$ python -q
>>> import numpy as np
>>> np.set_printoptions(precision=2, suppress=True, linewidth=100, floatmode="fixed")
>>> def rnd(a):
...     return np.round(a, 2) + 0
... 
>>> X = np.loadtxt("test8.csv", delimiter=",")
>>> print(X)
[[-0.03 -3.76 -2.02  2.22 -2.59  0.44 -2.48  0.46  3.17]
 [ 0.28  0.34  0.07  0.08  0.30  0.10 -0.30  0.17 -0.07]
 [-0.40  0.64 -0.29 -0.02  0.29 -0.16  0.40  0.16 -0.55]
 [ 0.08  0.36 -0.49  0.01 -0.76 -0.24  0.14 -0.13 -0.12]
 [ 0.49 -6.40 -4.12  4.34 -3.66  0.02 -5.79  2.23  5.87]
 [-0.02 -5.84 -4.47  3.72 -4.42 -0.25 -5.42  1.79  5.83]]
>>> f = np.array([-1, 1, 2])
>>> print(rnd(np.cross(X[4, :3], X[0, :3])))
[-2.56  1.11 -2.03]
>>> print(np.argsort(-np.linalg.norm(X, axis=0).round(6), kind="stable")[:3])
[1 8 6]
>>> other = X / np.linalg.norm(X, axis=1, keepdims=True)
>>> G = other @ other.T
>>> print(rnd(np.degrees(np.arccos(np.clip(G[3, 1], -1, 1)))))
106.91
>>> print(rnd(G))
[[ 1.00 -0.31 -0.70  0.10  0.98  0.98]
 [-0.31  1.00  0.14 -0.29 -0.16 -0.23]
 [-0.70  0.14  1.00  0.23 -0.66 -0.64]
 [ 0.10 -0.29  0.23  1.00  0.06  0.14]
 [ 0.98 -0.16 -0.66  0.06  1.00  0.99]
 [ 0.98 -0.23 -0.64  0.14  0.99  1.00]]
>>> print((np.abs(G) > 0.9).astype(int))
[[1 0 0 0 1 1]
 [0 1 0 0 0 0]
 [0 0 1 0 0 0]
 [0 0 0 1 0 0]
 [1 0 0 0 1 1]
 [1 0 0 0 1 1]]
>>> M = np.load("x.npy")
>>> print(rnd(M))
[[ 1.24  1.10  3.29  2.48  1.05  2.53  2.24]
 [-0.80  0.77  1.08 -1.61  0.89 -1.72  0.20]
 [-0.54  1.43  1.67 -1.09  1.22 -0.87  0.46]
 [ 1.87  1.99  4.36  3.73  1.49  4.23  2.87]
 [ 0.51  0.06  2.04  1.02  0.53  0.55  1.51]
 [ 1.11  3.27  4.24  2.22  2.13  3.35  2.11]
 [-1.21  0.82  0.70 -2.42  0.91 -2.51 -0.21]
 [ 1.03 -0.25  2.41  2.07  0.38  1.44  2.03]
 [ 1.54  0.09  3.09  3.09  0.55  2.63  2.54]
 [-0.15 -1.62  0.54 -0.30 -0.31 -1.61  0.85]
 [ 0.83  2.28  3.47  1.66  1.64  2.30  1.83]
 [ 0.31 -1.49  1.06  0.61 -0.25 -0.64  1.31]
 [-0.73  2.77  2.15 -1.46  1.89 -0.58  0.27]
 [-1.24  1.91  1.22 -2.47  1.45 -2.02 -0.24]
 [ 0.70  2.38  3.39  1.40  1.69  2.09  1.70]
 [ 1.03  2.68  3.87  2.05  1.84  2.89  2.03]
 [ 1.59  2.89  4.53  3.17  1.94  4.11  2.59]
 [ 0.05 -1.87  0.61  0.10 -0.43 -1.34  1.05]
 [-0.24  1.58  2.05 -0.48  1.29 -0.19  0.76]
 [-0.78  0.25  0.85 -1.56  0.63 -1.93  0.22]
 [ 0.78  0.94  2.75  1.57  0.97  1.54  1.78]
 [-0.18  2.43  2.53 -0.36  1.72  0.35  0.82]
 [-0.28  3.76  3.10 -0.55  2.38  0.83  0.72]
 [ 0.67  1.42  2.88  1.34  1.21  1.55  1.67]
 [ 0.74 -0.08  2.20  1.48  0.46  0.94  1.74]
 [-0.30  1.81  2.10 -0.61  1.41 -0.20  0.70]
 [-0.10  2.04  2.42 -0.20  1.52  0.32  0.90]
 [ 2.09  2.53  4.85  4.17  1.77  4.94  3.09]]
>>> W2 = M[[3, 24]].astype(float)
>>> for _ in range(6):
...     labels = np.linalg.norm(M[:, None] - W2, axis=-1).argmin(axis=1)
...     W2 = np.array([M[labels == j].mean(axis=0) for j in range(2)])
... 
>>> print(labels)
[0 1 1 0 1 0 1 0 0 1 0 1 1 1 0 0 0 1 1 1 0 1 1 0 1 1 1 0]
>>> print(rnd(W2[1] - W2[0]))
[-1.52 -0.87 -1.95 -3.03 -0.43 -3.46 -1.52]
>>> print(np.linalg.matrix_rank(M, rtol=0.1))
3
>>> print(rnd(np.linalg.norm(M, 2) / np.linalg.norm(M)))
0.89
>>> Xs = M - M.mean(axis=1)
Traceback (most recent call last):
  File "<python-input-21>", line 1, in <module>
    Xs = M - M.mean(axis=1)
         ~~^~~~~~~~~~~~~~~~
ValueError: operands could not be broadcast together with shapes (28,7) (28,) 
>>> Xs = M - M.mean(axis=0)
>>> left, s, VT = np.linalg.svd(Xs, full_matrices=False)
>>> print((np.sign(left[:, 0]) == np.sign(left[0, 0])).astype(int))
[1 0 0 1 0 1 0 1 1 0 1 0 0 0 1 1 1 0 0 0 1 0 0 1 1 0 0 1]
>>> print(np.searchsorted(np.cumsum(s ** 2) / (s ** 2).sum(), 0.9) + 1)
2
>>> print(rnd(VT[0] * np.sign(VT[0, np.abs(VT[0]).argmax()])))
[0.27 0.20 0.36 0.53 0.10 0.63 0.27]
>>> F = np.array([[-1, 1, -2, -4, -2, 4, -3, 3],
...     [1, -1, 1, -2, -4, -2, 4, -3],
...     [-2, 1, -1, 1, -2, -4, -2, 4],
...     [-4, -2, 1, -1, 1, -2, -4, -2],
...     [-2, -4, -2, 1, -1, 1, -2, -4],
...     [4, -2, -4, -2, 1, -1, 1, -2],
...     [-3, 4, -2, -4, -2, 1, -1, 1],
...     [3, -3, 4, -2, -4, -2, 1, -1]])
>>> print(F)
[[-1  1 -2 -4 -2  4 -3  3]
 [ 1 -1  1 -2 -4 -2  4 -3]
 [-2  1 -1  1 -2 -4 -2  4]
 [-4 -2  1 -1  1 -2 -4 -2]
 [-2 -4 -2  1 -1  1 -2 -4]
 [ 4 -2 -4 -2  1 -1  1 -2]
 [-3  4 -2 -4 -2  1 -1  1]
 [ 3 -3  4 -2 -4 -2  1 -1]]
>>> q, R = np.linalg.qr(F)
>>> print(rnd(abs(R[0, 0])), rnd(np.linalg.norm(F[:, 0])))
7.75 7.75
>>> W0 = np.loadtxt("m.csv", delimiter=",")
>>> print(W0)
[[-0.39  1.61  2.02  2.57  1.80]
 [-0.37 -0.86 -0.59 -1.33 -0.91]
 [ 0.48  1.55  1.26  2.01  1.58]
 [ 0.07 -4.93 -4.76 -6.92 -4.58]
 [ 0.05 -0.10 -0.55  0.18  0.65]
 [-0.30  1.00  1.07  1.27  0.35]
 [-0.15 -0.71 -1.32 -1.26 -0.82]
 [-0.25  0.19  0.75  0.63  0.54]
 [-0.37 -2.33 -2.67 -3.25 -2.06]
 [-0.29 -1.07 -1.67 -2.35 -1.48]
 [ 0.40  2.65  2.75  4.18  2.74]
 [-0.02  0.48  0.60  0.54  0.27]
 [ 0.14  4.21  4.22  6.47  4.23]
 [ 0.04 -1.44 -1.66 -2.76 -1.63]
 [ 0.07 -0.35 -0.78 -0.50 -0.27]
 [-0.03 -1.65 -1.52 -2.35 -2.03]
 [-0.12  5.76  5.56  8.13  4.92]
 [-0.19  2.38  3.16  4.64  2.13]
 [-0.24 -0.03  0.08  0.03 -0.07]
 [ 0.47  3.42  3.90  4.91  2.88]
 [ 0.12  4.47  4.55  6.59  4.84]
 [-0.07  4.38  4.76  5.64  4.75]
 [-0.18  5.45  5.37  7.86  5.78]
 [ 0.06 -1.17 -1.45 -2.46 -1.93]
 [-0.45 -1.17 -1.90 -1.53 -1.33]
 [-0.15 -4.85 -5.50 -7.09 -4.87]
 [ 0.29  0.09 -0.54  0.32 -0.20]
 [ 0.11 -3.25 -2.85 -4.12 -2.50]
 [ 0.10 -1.61 -2.28 -3.09 -1.84]
 [ 0.05  3.03  3.20  4.97  2.80]
 [-0.43  3.08  3.20  4.34  2.76]]
>>> other = W0 / np.sqrt((W0 ** 2).mean(axis=1, keepdims=True))
>>> print(rnd(np.linalg.norm(other, axis=1)))
[2.24 2.24 2.24 2.24 2.24 2.24 2.24 2.24 2.24 2.24 2.24 2.24 2.24 2.24 2.24 2.24 2.24 2.24 2.24
 2.24 2.24 2.24 2.24 2.24 2.24 2.24 2.24 2.24 2.24 2.24 2.24]
>>> Xs = W0 - W0.mean(axis=0)
>>> left, s, VT = np.linalg.svd(Xs, full_matrices=False)
>>> print(rnd(np.abs(VT[-1])))
[0.07 0.90 0.25 0.28 0.23]
>>> print(np.searchsorted(np.cumsum(s ** 2) / (s ** 2).sum(), 0.9) + 1)
1
>>> print(rnd(Xs.mean(axis=0)))
[0.00 0.00 0.00 0.00 0.00]
>>> print(np.abs(left[:, 0]).argmax())
25
>>> print(rnd(VT[0] * np.sign(VT[0, np.abs(VT[0]).argmax()])))
[0.01 0.44 0.46 0.64 0.43]
>>> print(np.linalg.matrix_rank(Xs))
5
>>> m1 = np.load("block19.npy")
>>> print(m1)
[[ -4  -4 -10  10   6]
 [-14 -17   1  -4   6]
 [ -4  -5   2  -3   1]]
>>> theta = np.radians(120)
>>> R = np.eye(5)
>>> R[4, 4] = R[3, 3] = np.cos(theta)
>>> R[4, 3], R[3, 4] = -np.sin(theta), np.sin(theta)
>>> print(rnd(R))
[[ 1.00  0.00  0.00  0.00  0.00]
 [ 0.00  1.00  0.00  0.00  0.00]
 [ 0.00  0.00  1.00  0.00  0.00]
 [ 0.00  0.00  0.00 -0.50  0.87]
 [ 0.00  0.00  0.00 -0.87 -0.50]]
>>> other = m1 @ R.T
>>> print(np.allclose(m1 @ m1.T, other @ other.T))
True
>>> print(rnd(np.abs(other - m1).max(axis=0)))
[ 0.00  0.00  0.00 11.20 17.66]
>>> print(rnd(np.linalg.svd(m1, compute_uv=False)), rnd(np.linalg.svd(other, compute_uv=False)))
[24.85 15.61  0.00] [24.85 15.61  0.00]
>>> print(rnd(np.linalg.det(R)), np.trace(R))
1.0 2.0
>>> other = np.array([[0, -1, 3],
...     [1, 3, -2],
...     [-1, -2, -1],
...     [2, 2, 3],
...     [-3, 0, 2],
...     [1, 2, 1],
...     [-2, -1, -1]])
>>> print(np.linalg.matrix_rank(M @ other))
3
>>> other @ M
Traceback (most recent call last):
  File "<python-input-57>", line 1, in <module>
    other @ M
    ~~~~~~^~~
ValueError: matmul: Input operand 1 has a mismatch in its core dimension 0, with gufunc signature (n?,k),(k,m?)->(n?,m?) (size 28 is different from 3)
>>> print(rnd(m1 @ np.linalg.pinv(m1) @ m1))
[[ -4.00  -4.00 -10.00  10.00   6.00]
 [-14.00 -17.00   1.00  -4.00   6.00]
 [ -4.00  -5.00   2.00  -3.00   1.00]]
>>> print(np.unique(m1.round(6), axis=0).shape)
(3, 5)
>>> try:
...     np.linalg.inv(m1)
... except np.linalg.LinAlgError as e:
...     print(e)
... 
Last 2 dimensions of the array must be square
>>> q, vecs = np.linalg.qr(F[:, :1])[0], np.linalg.qr(F[:, 1:])[0]
>>> s = np.linalg.svd(q.T @ vecs, compute_uv=False)
>>> print(rnd(np.degrees(np.arccos(s.clip(0, 1)))))
[12.10]
>>> print(rnd(np.linalg.norm(q @ q.T - vecs @ vecs.T, 2)))
1.0
>>> print(rnd(s))
[0.98]
>>> print(np.linalg.cond(m1) > 100)
True
>>> print(np.argsort(-np.linalg.norm(m1, axis=0).round(6), kind="stable")[:3])
[1 0 3]
>>> print(np.linalg.matrix_rank(m1, rtol=0.1))
2
>>> print(rnd(np.linalg.norm(m1, 2) / np.linalg.norm(m1)))
0.85
>>> q, _ = np.linalg.qr(np.array([[-0.8, 0.5, -0.4, 0.1, -0.6, 0.0, -0.5],
...     [0.3, 1.5, 0.3, 0.6, 1.2, -0.2, 1.1],
...     [0.3, 1.4, -2.5, 0.0, -0.5, 1.1, 0.3],
...     [-1.0, 1.7, -0.1, -0.4, -0.8, -0.1, -0.6],
...     [1.2, -1.2, 0.1, -0.5, 0.6, 0.0, 2.4],
...     [0.9, -0.3, 0.5, 1.3, 0.4, 1.0, 1.2],
...     [3.0, -1.3, -1.2, -2.2, 0.0, 0.1, 0.6]]))
>>> ev = np.array([-1, 2, 3, 3, -1, 1, -1])
>>> A = q @ np.diag(ev) @ q.T
>>> print(rnd(A))
[[-0.28 -0.27  0.51 -0.51 -0.68 -0.42  0.40]
 [-0.27  1.53 -0.46  0.87 -0.60  0.98 -0.04]
 [ 0.51 -0.46  2.49 -0.12 -0.22  0.11 -0.15]
 [-0.51  0.87 -0.12  1.10  0.28 -1.03  0.69]
 [-0.68 -0.60 -0.22  0.28 -0.04  0.11 -0.43]
 [-0.42  0.98  0.11 -1.03  0.11  1.28 -1.29]
 [ 0.40 -0.04 -0.15  0.69 -0.43 -1.29 -0.09]]
>>> q, vecs = np.linalg.qr(A[:, :5])[0], np.linalg.qr(A[:, 5:])[0]
>>> s = np.linalg.svd(q.T @ vecs, compute_uv=False)
>>> print(rnd(np.degrees(np.arccos(s.clip(0, 1)))))
[40.75 75.62]
>>> print(rnd(s))
[0.76 0.25]
>>> print((s > 0.9).sum())
0
>>> feats = np.array([[4, 36, -4, -28, -8, -32, -16, 8, 8],
...     [3, 27, -3, -21, -6, -24, -12, 6, 6],
...     [9, 81, -9, -63, -18, -72, -36, 18, 18]])
>>> print(feats)
[[  4  36  -4 -28  -8 -32 -16   8   8]
 [  3  27  -3 -21  -6 -24 -12   6   6]
 [  9  81  -9 -63 -18 -72 -36  18  18]]
>>> print([round(float(np.linalg.det(A[:i, :i])), 2) + 0 for i in range(1, 8)])
[-0.28, -0.5, -1.46, -1.39, 1.22, 10.77, -18.0]
>>> try:
...     np.linalg.cholesky(A)
... except np.linalg.LinAlgError as e:
...     print(repr(e))
... 
LinAlgError('Matrix is not positive definite')
>>> print(np.all(np.linalg.eigvalsh(A) > 0))
False
>>> print(rnd(np.linalg.eigvalsh(A).min()))
-1.0
>>> other = feats / np.sqrt((feats ** 2).mean(axis=1, keepdims=True))
>>> print(rnd(np.linalg.norm(other, axis=1)))
[3.00 3.00 3.00]
>>> print(np.linalg.matrix_rank(other) == np.linalg.matrix_rank(feats))
True
>>> r = np.linalg.matrix_rank(feats)
>>> print(r)
1
>>> null = np.linalg.svd(feats)[2][r:].T
>>> print([int(np.linalg.matrix_rank(feats[:i])) for i in range(1, len(feats) + 1)])
[1, 1, 1]
>>> print(rnd(null @ null.T))
[[ 1.00 -0.04  0.00  0.03  0.01  0.04  0.02 -0.01 -0.01]
 [-0.04  0.64  0.04  0.28  0.08  0.32  0.16 -0.08 -0.08]
 [ 0.00  0.04  1.00 -0.03 -0.01 -0.04 -0.02  0.01  0.01]
 [ 0.03  0.28 -0.03  0.78 -0.06 -0.25 -0.12  0.06  0.06]
 [ 0.01  0.08 -0.01 -0.06  0.98 -0.07 -0.04  0.02  0.02]
 [ 0.04  0.32 -0.04 -0.25 -0.07  0.71 -0.14  0.07  0.07]
 [ 0.02  0.16 -0.02 -0.12 -0.04 -0.14  0.93  0.04  0.04]
 [-0.01 -0.08  0.01  0.06  0.02  0.07  0.04  0.98 -0.02]
 [-0.01 -0.08  0.01  0.06  0.02  0.07  0.04 -0.02  0.98]]
>>> print(null.shape)
(9, 8)
>>> print([int(np.linalg.matrix_rank(np.delete(feats, i, axis=0))) for i in range(3)])
[1, 1, 1]
>>> print(np.allclose(feats[:-1].T @ np.linalg.lstsq(feats[:-1].T, feats[-1])[0], feats[-1]))
True
>>> print(np.linalg.lstsq(feats[:-1].T, feats[-1])[2])
1
>>> print(rnd(np.linalg.det(F)))
-459192.0
>>> print(rnd(np.sort(np.abs(np.linalg.eigvals(F)))))
[ 0.68  3.68  4.96  5.55  7.91  8.26  8.85 11.55]
>>> print(F @ F)
[[ 60 -17   7   0  -2  -5  41 -12]
 [-17  52 -10  -9   4  14  -2  41]
 [  7 -10  47  10 -11 -16  14  -5]
 [  0  -9  10  47  26 -11   4  -2]
 [ -2   4 -11  26  47  10  -9   0]
 [ -5  14 -16 -11  10  47 -10   7]
 [ 41  -2  14   4  -9 -10  52 -17]
 [-12  41  -5  -2   0   7 -17  60]]
>>> print(np.trace(F))
-8
>>> print(np.linalg.matrix_power(F, 2))
[[ 60 -17   7   0  -2  -5  41 -12]
 [-17  52 -10  -9   4  14  -2  41]
 [  7 -10  47  10 -11 -16  14  -5]
 [  0  -9  10  47  26 -11   4  -2]
 [ -2   4 -11  26  47  10  -9   0]
 [ -5  14 -16 -11  10  47 -10   7]
 [ 41  -2  14   4  -9 -10  52 -17]
 [-12  41  -5  -2   0   7 -17  60]]
>>> print(np.allclose(F @ F.T, F.T @ F))
True
